In [1]: import numpy as np

In [2]: import numpy.linalg as la

In [3]: np.set_printoptions(suppress=True, linewidth=160)

In [4]: K = np.array([[1, -2, 4, -8],
   ...:     [1, -1, 1, -1],
   ...:     [1, 0, 0, 0],
   ...:     [1, 1, 1, 1],
   ...:     [1, 2, 4, 8],
   ...:     [1, 3, 9, 27],
   ...:     [1, 4, 16, 64],
   ...:     [1, 5, 25, 125]])

In [5]: print(K)
[[  1  -2   4  -8]
 [  1  -1   1  -1]
 [  1   0   0   0]
 [  1   1   1   1]
 [  1   2   4   8]
 [  1   3   9  27]
 [  1   4  16  64]
 [  1   5  25 125]]

In [6]: # column 3 dominates

In [7]: P = K @ la.solve(K.T @ K, K.T)

In [8]: np.allclose(P @ P, P)
Out[8]: True

In [9]: print(np.round(np.trace(P), 1))
4.0

In [10]: q, vecs = la.qr(K[:, :3])[0], la.qr(K[:, 3:])[0]

In [11]: sv = la.svd(q.T @ vecs, compute_uv=False)

In [12]: sv.round(1)
Out[12]: array([1.])

In [13]: rng = np.random.default_rng(38291)

In [14]: lab = rng.permutation(4)

In [15]: M2 = K[:, lab] * rng.choice([-1, 1], 4)

In [16]: M2
Out[16]: 
array([[  -2,   -1,    8,    4],
       [  -1,   -1,    1,    1],
       [   0,   -1,    0,    0],
       [   1,   -1,   -1,    1],
       [   2,   -1,   -8,    4],
       [   3,   -1,  -27,    9],
       [   4,   -1,  -64,   16],
       [   5,   -1, -125,   25]])

In [17]: left, _, vt = la.svd(K.T @ M2)

In [18]: print(lab)
[1 0 3 2]

In [19]: np.round(left @ vt, 1) + 0
Out[19]: 
array([[ 0., -1.,  0.,  0.],
       [ 1.,  0.,  0.,  0.],
       [ 0.,  0.,  0.,  1.],
       [ 0.,  0., -1.,  0.]])

In [20]: print(la.matrix_rank(K))
4

In [21]: np.count_nonzero(K)
Out[21]: np.int64(29)

In [22]: print(K.sum(axis=1))
[ -5   0   1   4  15  40  85 156]

In [23]: K.shape
Out[23]: (8, 4)

In [24]: print(round(la.norm(K), 1))
147.1

In [25]: np.unravel_index(np.abs(K).argmax(), K.shape)
Out[25]: (np.int64(7), np.int64(3))

In [26]: np.round(la.norm(K, axis=1), 1)
Out[26]: array([  9.2,   2. ,   1. ,   2. ,   9.2,  28.6,  66.1, 127.6])

In [27]: round(float(la.norm(K, 1)), 1), round(float(la.norm(K, np.inf)), 1)
Out[27]: (234.0, 156.0)

In [28]: round(float(la.norm(K[5], 1)), 1), np.round(la.norm(K[5], np.inf), 1)
Out[28]: (40.0, np.float64(27.0))

In [29]: E = np.loadtxt("block16.csv", delimiter=",")

In [30]: E
Out[30]: 
array([[-15.1,   7.2,  -0.6,  14.6],
       [-15.4,   5.9,  -3. ,  15. ],
       [-17.1,   8. ,   0.1,  17. ],
       [-17.5,   8. ,  -0.7,  14.4],
       [ 22.9,  10.3,   3. ,  13. ],
       [-16.9,   8. ,  -0.5,  16.1],
       [-15.2,   5.3,  -2.2,  14.7],
       [-16. ,   8.3,   0.2,  16.4],
       [-16.5,   6.8,  -0.8,  15.6],
       [ 20.8,  11.3,   3.7,  12. ],
       [ 22.7,   7.6,   1.9,  13.8],
       [-16.7,   7. ,   0.7,  14.9],
       [-16.6,   6.5,   0.5,  16.1],
       [ 21.9,   8.1,   4.8,  12. ],
       [-16.2,   7.8,  -0.9,  14.4],
       [-16.3,   6. ,  -1.2,  14.8],
       [-15.3,   7.5,  -1.4,  15.8],
       [-17.9,   6.3,  -0.9,  16.1],
       [-14.5,   7.4,  -0.2,  15.4]])

In [31]: C2 = np.cov(E, rowvar=False)

In [32]: np.round(np.corrcoef(E[:, 3], E[:, 1])[0, 1], 1)
Out[32]: np.float64(-0.5)

In [33]: np.round(E.std(axis=0), 1)
Out[33]: array([15.6,  1.4,  1.9,  1.4])

In [34]: np.round(la.eigvalsh(C2)[::-1], 1)
Out[34]: array([263.1,   1.6,   0.6,   0.6])

In [35]: dist = la.norm(E[:, None] - E[None], axis=-1)

In [36]: np.unravel_index(dist.round(6).argmax(), dist.shape)
Out[36]: (np.int64(4), np.int64(17))

In [37]: dist.mean(axis=1).argmax()
Out[37]: np.int64(4)

In [38]: P = E @ la.solve(E.T @ E, E.T)

In [39]: print(np.round(P @ E[:, 3], 1))
[14.6 15.  17.  14.4 13.  16.1 14.7 16.4 15.6 12.  13.8 14.9 16.1 12.  14.4 14.8 15.8 16.1 15.4]

In [40]: round(float(np.trace(P)), 1)
Out[40]: 4.0

In [41]: np.round(np.diag(P), 1)
Out[41]: array([0.1, 0.3, 0.1, 0.2, 0.3, 0.1, 0.2, 0.1, 0.1, 0.5, 0.5, 0.2, 0.3, 0.5, 0.2, 0.1, 0.1, 0.1, 0.1])

In [42]: np.round(la.eigvalsh(P), 1) + 0
Out[42]: array([0., 0., 0., 0., 0., 0., 0., 0., 0., 0., 0., 0., 0., 0., 0., 1., 1., 1., 1.])

In [43]: arr = np.load("run5.npy")

In [44]: arr
Out[44]: 
array([[ 2. ,  2.1,  5.9,  0.6, -2. ,  2. ,  1.6, -5.6],
       [-0.1,  1. , -0.3, -0.6,  0.7,  2.6, -1.3,  1.6],
       [ 1.9,  3.9,  6.1,  0.3, -0.4,  8.4, -2.1, -2.4],
       [ 2. ,  5. ,  5.5, -0.1,  1.1, 11.3, -4.2, -0.3],
       [ 0. ,  2.1, -0.3, -0.4,  1.9,  5.8, -3.6,  3.8],
       [ 2.7,  4.1,  8.7,  0. , -1.9,  6.2,  1.5, -6.4],
       [ 0.1,  2.1,  0.1,  0.4,  2.1,  5.9, -3.6,  3.7],
       [ 0.3,  0. ,  0. , -0.3,  0.1,  0. , -0.5,  0.3],
       [ 1.1,  5.1,  5.8,  0.3,  0.9, 11.1, -4.7, -0.4],
       [ 1.3,  3.3,  2.7, -0.1,  1.4,  7.2, -3.1,  0.9],
       [ 2.5,  3.3,  8.8,  0.1, -2.7,  3.5,  3.2, -8.6],
       [ 2.6,  4.8,  8.9,  0.2, -0.6,  8.8, -1.3, -4.8]])

In [45]: x = np.array([-3, 4, -4, 3, 8, 4, 7, 2])

In [46]: y = arr @ x

In [47]: np.round(la.solve(arr.T @ arr, arr.T @ y), 1)
Out[47]: array([-3.,  4., -4.,  3.,  8.,  4.,  7.,  2.])

In [48]: np.round(la.lstsq(arr, y)[0], 1)
Out[48]: array([-3.,  4., -4.,  3.,  8.,  4.,  7.,  2.])

In [49]: y.round(1)
Out[49]: array([-27.4,  13.8,  -2.7,  15.7,  29.2, -19.2,  31.5,  -3.9,  12.7,  18.3, -31.6, -11.9])

In [50]: y = y + 0.3 * rng.normal(size=12)

In [51]: y.round(1)
Out[51]: array([-27.6,  13.6,  -2.2,  15.3,  29.1, -19.2,  31.2,  -4.3,  13.2,  18.5, -31.5, -11.8])

In [52]: coef, *_ = la.lstsq(arr, y)

In [53]: print(np.round(arr.T @ (y - arr @ coef), 1) + 0)
[0. 0. 0. 0. 0. 0. 0. 0.]

In [54]: print([round(float(la.norm(la.solve(arr.T @ arr + lam * np.eye(8), arr.T @ y))), 2) for lam in (0, 1, 10, 100)])
[13.68, 7.09, 3.88, 2.92]

In [55]: coef.round()
Out[55]: array([-4.,  4., -4.,  3.,  8.,  4.,  7.,  2.])

In [56]: P = arr @ la.solve(arr.T @ arr, arr.T)

In [57]: np.round(la.eigvalsh(P), 1) + 0
Out[57]: array([0., 0., 0., 0., 1., 1., 1., 1., 1., 1., 1., 1.])

In [58]: np.round(np.trace(P), 1)
Out[58]: np.float64(8.0)

In [59]: left, sv, vt = la.svd(arr)

In [60]: sv.round(1)
Out[60]: array([33.4, 18.6,  1.5,  1. ,  0.9,  0.7,  0.5,  0.4])

In [61]: M2 = left[:, :2] @ np.diag(sv[:2]) @ vt[:2]

In [62]: np.round(np.abs(arr - M2).max(), 1)
Out[62]: np.float64(0.7)

In [63]: print(np.round(la.norm(arr - M2, 2), 1), round(sv[2], 1))
1.5 1.5

In [64]: print(round(la.norm(arr - M2) / la.norm(arr), 1))
0.1

In [65]: arr.reshape(-1, 2)
Out[65]: 
array([[ 2. ,  2.1],
       [ 5.9,  0.6],
       [-2. ,  2. ],
       [ 1.6, -5.6],
       [-0.1,  1. ],
       [-0.3, -0.6],
       [ 0.7,  2.6],
       [-1.3,  1.6],
       [ 1.9,  3.9],
       [ 6.1,  0.3],
       [-0.4,  8.4],
       [-2.1, -2.4],
       [ 2. ,  5. ],
       [ 5.5, -0.1],
       [ 1.1, 11.3],
       [-4.2, -0.3],
       [ 0. ,  2.1],
       [-0.3, -0.4],
       [ 1.9,  5.8],
       [-3.6,  3.8],
       [ 2.7,  4.1],
       [ 8.7,  0. ],
       [-1.9,  6.2],
       [ 1.5, -6.4],
       [ 0.1,  2.1],
       [ 0.1,  0.4],
       [ 2.1,  5.9],
       [-3.6,  3.7],
       [ 0.3,  0. ],
       [ 0. , -0.3],
       [ 0.1,  0. ],
       [-0.5,  0.3],
       [ 1.1,  5.1],
       [ 5.8,  0.3],
       [ 0.9, 11.1],
       [-4.7, -0.4],
       [ 1.3,  3.3],
       [ 2.7, -0.1],
       [ 1.4,  7.2],
       [-3.1,  0.9],
       [ 2.5,  3.3],
       [ 8.8,  0.1],
       [-2.7,  3.5],
       [ 3.2, -8.6],
       [ 2.6,  4.8],
       [ 8.9,  0.2],
       [-0.6,  8.8],
       [-1.3, -4.8]])

In [66]: print(arr.ravel(order="F"))
[ 2.  -0.1  1.9  2.   0.   2.7  0.1  0.3  1.1  1.3  2.5  2.6  2.1  1.   3.9  5.   2.1  4.1  2.1  0.   5.1  3.3  3.3  4.8  5.9 -0.3  6.1  5.5 -0.3  8.7  0.1
  0.   5.8  2.7  8.8  8.9  0.6 -0.6  0.3 -0.1 -0.4  0.   0.4 -0.3  0.3 -0.1  0.1  0.2 -2.   0.7 -0.4  1.1  1.9 -1.9  2.1  0.1  0.9  1.4 -2.7 -0.6  2.   2.6
  8.4 11.3  5.8  6.2  5.9  0.  11.1  7.2  3.5  8.8  1.6 -1.3 -2.1 -4.2 -3.6  1.5 -3.6 -0.5 -4.7 -3.1  3.2 -1.3 -5.6  1.6 -2.4 -0.3  3.8 -6.4  3.7  0.3 -0.4
  0.9 -8.6 -4.8]

In [67]: print(arr.reshape(2, -1))
[[ 2.   2.1  5.9  0.6 -2.   2.   1.6 -5.6 -0.1  1.  -0.3 -0.6  0.7  2.6 -1.3  1.6  1.9  3.9  6.1  0.3 -0.4  8.4 -2.1 -2.4  2.   5.   5.5 -0.1  1.1 11.3 -4.2
  -0.3  0.   2.1 -0.3 -0.4  1.9  5.8 -3.6  3.8  2.7  4.1  8.7  0.  -1.9  6.2  1.5 -6.4]
 [ 0.1  2.1  0.1  0.4  2.1  5.9 -3.6  3.7  0.3  0.   0.  -0.3  0.1  0.  -0.5  0.3  1.1  5.1  5.8  0.3  0.9 11.1 -4.7 -0.4  1.3  3.3  2.7 -0.1  1.4  7.2 -3.1
   0.9  2.5  3.3  8.8  0.1 -2.7  3.5  3.2 -8.6  2.6  4.8  8.9  0.2 -0.6  8.8 -1.3 -4.8]]

In [68]: t3 = arr.reshape(12, 2, -1)

In [69]: t3.shape
Out[69]: (12, 2, 4)

In [70]: np.round(t3.sum(axis=1), 1)
Out[70]: 
array([[ 0. ,  4.1,  7.5, -5. ],
       [ 0.6,  3.6, -1.6,  1. ],
       [ 1.5, 12.3,  4. , -2.1],
       [ 3.1, 16.3,  1.3, -0.4],
       [ 1.9,  7.9, -3.9,  3.4],
       [ 0.8, 10.3, 10.2, -6.4],
       [ 2.2,  8. , -3.5,  4.1],
       [ 0.4,  0. , -0.5,  0. ],
       [ 2. , 16.2,  1.1, -0.1],
       [ 2.7, 10.5, -0.4,  0.8],
       [-0.2,  6.8, 12. , -8.5],
       [ 2. , 13.6,  7.6, -4.6]])

In [71]: t3.transpose(1, 0, 2)
Out[71]: 
array([[[ 2. ,  2.1,  5.9,  0.6],
        [-0.1,  1. , -0.3, -0.6],
        [ 1.9,  3.9,  6.1,  0.3],
        [ 2. ,  5. ,  5.5, -0.1],
        [ 0. ,  2.1, -0.3, -0.4],
        [ 2.7,  4.1,  8.7,  0. ],
        [ 0.1,  2.1,  0.1,  0.4],
        [ 0.3,  0. ,  0. , -0.3],
        [ 1.1,  5.1,  5.8,  0.3],
        [ 1.3,  3.3,  2.7, -0.1],
        [ 2.5,  3.3,  8.8,  0.1],
        [ 2.6,  4.8,  8.9,  0.2]],

       [[-2. ,  2. ,  1.6, -5.6],
        [ 0.7,  2.6, -1.3,  1.6],
        [-0.4,  8.4, -2.1, -2.4],
        [ 1.1, 11.3, -4.2, -0.3],
        [ 1.9,  5.8, -3.6,  3.8],
        [-1.9,  6.2,  1.5, -6.4],
        [ 2.1,  5.9, -3.6,  3.7],
        [ 0.1,  0. , -0.5,  0.3],
        [ 0.9, 11.1, -4.7, -0.4],
        [ 1.4,  7.2, -3.1,  0.9],
        [-2.7,  3.5,  3.2, -8.6],
        [-0.6,  8.8, -1.3, -4.8]]])

In [72]: np.einsum("ihd,jhd->hij", t3, t3).shape
Out[72]: (2, 12, 12)

In [73]: np.swapaxes(t3, 1, 2)[1]
Out[73]: 
array([[-0.1,  0.7],
       [ 1. ,  2.6],
       [-0.3, -1.3],
       [-0.6,  1.6]])

In [74]: x = np.array([-1, 3, -2, -2, -1, -2, -2, 0])

In [75]: h = np.maximum(arr @ x, 0)

In [76]: arr * (h > 1e-9)[:, None]
Out[76]: 
array([[ 0. ,  0. ,  0. ,  0. , -0. ,  0. ,  0. , -0. ],
       [-0.1,  1. , -0.3, -0.6,  0.7,  2.6, -1.3,  1.6],
       [ 0. ,  0. ,  0. ,  0. , -0. ,  0. , -0. , -0. ],
       [ 0. ,  0. ,  0. , -0. ,  0. ,  0. , -0. , -0. ],
       [ 0. ,  2.1, -0.3, -0.4,  1.9,  5.8, -3.6,  3.8],
       [ 0. ,  0. ,  0. ,  0. , -0. ,  0. ,  0. , -0. ],
       [ 0. ,  0. ,  0. ,  0. ,  0. ,  0. , -0. ,  0. ],
       [ 0.3,  0. ,  0. , -0.3,  0.1,  0. , -0.5,  0.3],
       [ 0. ,  0. ,  0. ,  0. ,  0. ,  0. , -0. , -0. ],
       [ 0. ,  0. ,  0. , -0. ,  0. ,  0. , -0. ,  0. ],
       [ 0. ,  0. ,  0. ,  0. , -0. ,  0. ,  0. , -0. ],
       [ 0. ,  0. ,  0. ,  0. , -0. ,  0. , -0. , -0. ]])

In [77]: np.flatnonzero(h > 1e-9)
Out[77]: array([1, 4, 7])

In [78]: np.round(arr.T @ h, 1)
Out[78]: array([ 0.2,  4.5, -0.9, -1.9,  3.9, 12.3, -7.7,  8.2])

In [79]: np.round(np.tanh(arr @ x), 1)
Out[79]: array([-1. ,  0.9, -1. , -1. ,  0.9, -1. , -0.9,  0.8, -1. , -1. , -1. , -1. ])

In [80]: data = np.array([[1, 0, 4, 5, 5, -4],
    ...:     [0, 0, -1, 3, 5, 0],
    ...:     [0, 0, 5, -5, 5, 3],
    ...:     [0, 0, 0, -4, -4, -4],
    ...:     [0, 0, 0, 0, 3, -4],
    ...:     [0, 0, 0, 0, 0, -1]])

In [81]: np.argsort(-la.norm(data, axis=0).round(6), kind="stable")[:3]
Out[81]: array([4, 3, 5])

In [82]: left, sv, vt = la.svd(data)

In [83]: vecs = vt[:(sv > 1e-8).sum()]

In [84]: x = data[2] + -1 * data[4] + rng.integers(2) * np.eye(6)[0]

In [85]: x
Out[85]: array([ 1.,  0.,  5., -5.,  2.,  7.])

In [86]: la.matrix_rank(np.vstack([data, x]))
Out[86]: np.int64(5)

In [87]: print(np.round(vecs.T @ vecs, 1) + 0)
[[1. 0. 0. 0. 0. 0.]
 [0. 0. 0. 0. 0. 0.]
 [0. 0. 1. 0. 0. 0.]
 [0. 0. 0. 1. 0. 0.]
 [0. 0. 0. 0. 1. 0.]
 [0. 0. 0. 0. 0. 1.]]

In [88]: np.round(la.norm(x - vecs.T @ vecs @ x), 1)
Out[88]: np.float64(0.0)

In [89]: x = np.array([8, 4, 9, 9])

In [90]: y = K @ x

In [91]: np.round(la.pinv(K) @ K, 1) + 0
Out[91]: 
array([[1., 0., 0., 0.],
       [0., 1., 0., 0.],
       [0., 0., 1., 0.],
       [0., 0., 0., 1.]])

In [92]: y
Out[92]: array([ -36,    4,    8,   30,  124,  344,  744, 1378])

In [93]: y = y + 0.3 * rng.normal(size=8)

In [94]: y.round(1)
Out[94]: array([ -35.8,    3.9,    8.2,   30.1,  123.6,  343.9,  744. , 1378.6])

In [95]: coef, *_ = la.lstsq(K, y)

In [96]: print(coef.round())
[8. 4. 9. 9.]

In [97]: F = np.loadtxt("sample9.csv", delimiter=",")

In [98]: F.round(1) + 0
Out[98]: 
array([[0.2, 0.1, 0.1, 0.1, 0.2, 0.1, 0.2, 0.1, 0. , 0.1, 0.1, 0. , 0. ],
       [0.1, 0.1, 0.1, 0.1, 0.1, 0.1, 0.1, 0.1, 0. , 0.1, 0.1, 0. , 0. ],
       [0.1, 0.1, 0.1, 0.1, 0.1, 0.1, 0.1, 0.1, 0. , 0.1, 0.1, 0. , 0. ],
       [0.1, 0.1, 0.1, 0. , 0.1, 0. , 0.1, 0. , 0. , 0. , 0.1, 0. , 0. ],
       [0.2, 0.1, 0.1, 0.1, 0.2, 0.1, 0.2, 0.1, 0. , 0.1, 0.1, 0. , 0. ],
       [0.1, 0.1, 0.1, 0. , 0.1, 0. , 0.1, 0. , 0. , 0. , 0.1, 0. , 0. ],
       [0.2, 0.1, 0.1, 0.1, 0.2, 0.1, 0.2, 0.1, 0. , 0.1, 0.1, 0. , 0. ],
       [0.1, 0.1, 0.1, 0. , 0.1, 0. , 0.1, 0. , 0. , 0. , 0.1, 0. , 0. ],
       [0. , 0. , 0. , 0. , 0. , 0. , 0. , 0. , 0. , 0. , 0. , 0. , 0. ],
       [0.1, 0.1, 0.1, 0. , 0.1, 0. , 0.1, 0. , 0. , 0. , 0.1, 0. , 0. ],
       [0.1, 0.1, 0.1, 0.1, 0.1, 0.1, 0.1, 0.1, 0. , 0.1, 0.1, 0. , 0. ],
       [0. , 0. , 0. , 0. , 0. , 0. , 0. , 0. , 0. , 0. , 0. , 0. , 0. ],
       [0. , 0. , 0. , 0. , 0. , 0. , 0. , 0. , 0. , 0. , 0. , 0. , 0. ]])

In [99]: # column 2 repeats column 1

In [100]: left, sv, vt = la.svd(F)

In [101]: vecs = vt[:(sv > 1e-8).sum()]

In [102]: x = F[8] + -1 * F[2] + rng.integers(2) * np.eye(13)[2]

In [103]: x.round(1) + 0
Out[103]: array([-0.1, -0.1, -0.1,  0. , -0.1,  0. , -0.1,  0. ,  0. ,  0. , -0.1,  0. ,  0. ])

In [104]: np.round(np.diag(vecs.T @ vecs), 1) + 0
Out[104]: array([0.2, 0.1, 0.1, 0. , 0.2, 0. , 0.2, 0. , 0. , 0. , 0.1, 0. , 0. ])

In [105]: print(la.matrix_rank(np.vstack([F, x])))
1

In [106]: rank = la.matrix_rank(F)

In [107]: rank
Out[107]: np.int64(1)

In [108]: N = la.svd(F)[2][rank:].T

In [109]: N.shape
Out[109]: (13, 12)

In [110]: print([int(la.matrix_rank(np.delete(F, i, axis=0))) for i in range(13)])
[1, 1, 1, 1, 1, 1, 1, 1, 1, 1, 1, 1, 1]

In [111]: [int(la.matrix_rank(F[:i])) for i in range(1, len(F) + 1)]
Out[111]: [1, 1, 1, 1, 1, 1, 1, 1, 1, 1, 1, 1, 1]

In [112]: np.allclose(F @ N, 0)
Out[112]: True
